% ipython --no-banner

In [1]: import numpy as np

In [2]: import numpy.linalg as la

In [3]: np.set_printoptions(precision=2, suppress=True, linewidth=140, legacy="1.25")

In [4]: feats = np.load("a.npy")

In [5]: feats
Out[5]: 
array([[ 6, -5, -4],
       [ 0,  7,  9],
       [-3, -1,  5]])

In [6]: vec = np.array([-5, -7, 5])

In [7]: rhs = feats @ vec

In [8]: rhs
Out[8]: array([-15,  -4,  47])

In [9]: la.solve(feats, rhs + feats[:, 1])
Out[9]: array([-5., -6.,  5.])

In [10]: np.round(la.solve(feats.T, feats[1]), 2) + 0
Out[10]: array([0., 1., 0.])

In [11]: print(la.solve(feats, rhs))
[-5. -7.  5.]

In [12]: O, Rm = la.qr(feats)

In [13]: O
Out[13]: 
array([[-0.89,  0.18,  0.41],
       [-0.  , -0.91,  0.41],
       [ 0.45,  0.37,  0.82]])

In [14]: np.allclose(Rm.T @ Rm, feats.T @ feats)
Out[14]: True

In [15]: print(np.abs(np.diag(Rm)))
[6.71 7.67 6.12]

In [16]: O @ Rm
Out[16]: 
array([[ 6., -5., -4.],
       [ 0.,  7.,  9.],
       [-3., -1.,  5.]])

In [17]: vec = np.array([-3, 3, 3])

In [18]: np.einsum("ij,j->i", O, vec)
Out[18]: array([ 4.46, -1.51,  2.2 ])

In [19]: print(O @ (2 * vec))
[ 8.91 -3.03  4.41]

In [20]: O @ np.ones(3)
Out[20]: array([-0.3 , -0.5 ,  1.63])

In [21]: la.norm(O @ vec) <= la.norm(O, 2) * la.norm(vec) + 1e-9
Out[21]: True

In [22]: np.sign((O @ vec).round(6))
Out[22]: array([ 1., -1.,  1.])

In [23]: print(O @ np.eye(3)[1])
[ 0.18 -0.91  0.37]

In [24]: (O * vec).sum(axis=1)
Out[24]: array([ 4.46, -1.51,  2.2 ])

In [25]: vec = np.array([3, 0, 0])

In [26]: (feats * vec).sum(axis=1)
Out[26]: array([18,  0, -9])

In [27]: print(la.norm(feats @ vec) <= la.norm(feats, 2) * la.norm(vec) + 1e-9)
True

In [28]: (feats @ vec).argmax()
Out[28]: 0

In [29]: feats @ (2 * vec)
Out[29]: array([ 36,   0, -18])

In [30]: B = np.array([[7, 2], [9, 5]])

In [31]: cent = np.kron(B, feats)

In [32]: cent.shape
Out[32]: (6, 6)

In [33]: cent
Out[33]: 
array([[ 42, -35, -28,  12, -10,  -8],
       [  0,  49,  63,   0,  14,  18],
       [-21,  -7,  35,  -6,  -2,  10],
       [ 54, -45, -36,  30, -25, -20],
       [  0,  63,  81,   0,  35,  45],
       [-27,  -9,  45, -15,  -5,  25]])

In [34]: la.matrix_rank(cent)
Out[34]: 6

In [35]: J = np.loadtxt("dump.csv", delimiter=",")

In [36]: J
Out[36]: 
array([[-0.43, -0.29,  0.86],
       [-0.29,  0.94,  0.17],
       [ 0.86,  0.17,  0.49]])

In [37]: np.all(la.eigvalsh(J) > 0)
Out[37]: False

In [38]: O, V = la.qr(J[:, :1])[0], la.qr(J[:, 1:])[0]

In [39]: s = la.svd(O.T @ V, compute_uv=False)

In [40]: round(float(la.norm(O @ O.T - V @ V.T, 2)), 2)
Out[40]: 1.0

In [41]: B = np.array([[3], [2], [0], [3]])

In [42]: cent = np.array([[0, 2]])

In [43]: X = B @ cent

In [44]: print(X)
[[0 6]
 [0 4]
 [0 0]
 [0 6]]

In [45]: O = feats.astype(float).copy()

In [46]: for j in range(3):
    ...:     O[:, j] -= O[:, :j] @ (O[:, :j].T @ O[:, j])
    ...:     O[:, j] /= la.norm(O[:, j])
    ...: 

In [47]: O
Out[47]: 
array([[ 0.89, -0.18,  0.41],
       [ 0.  ,  0.91,  0.41],
       [-0.45, -0.37,  0.82]])

In [48]: print(np.round(O.T @ O, 2) + 0)
[[1. 0. 0.]
 [0. 1. 0.]
 [0. 0. 1.]]
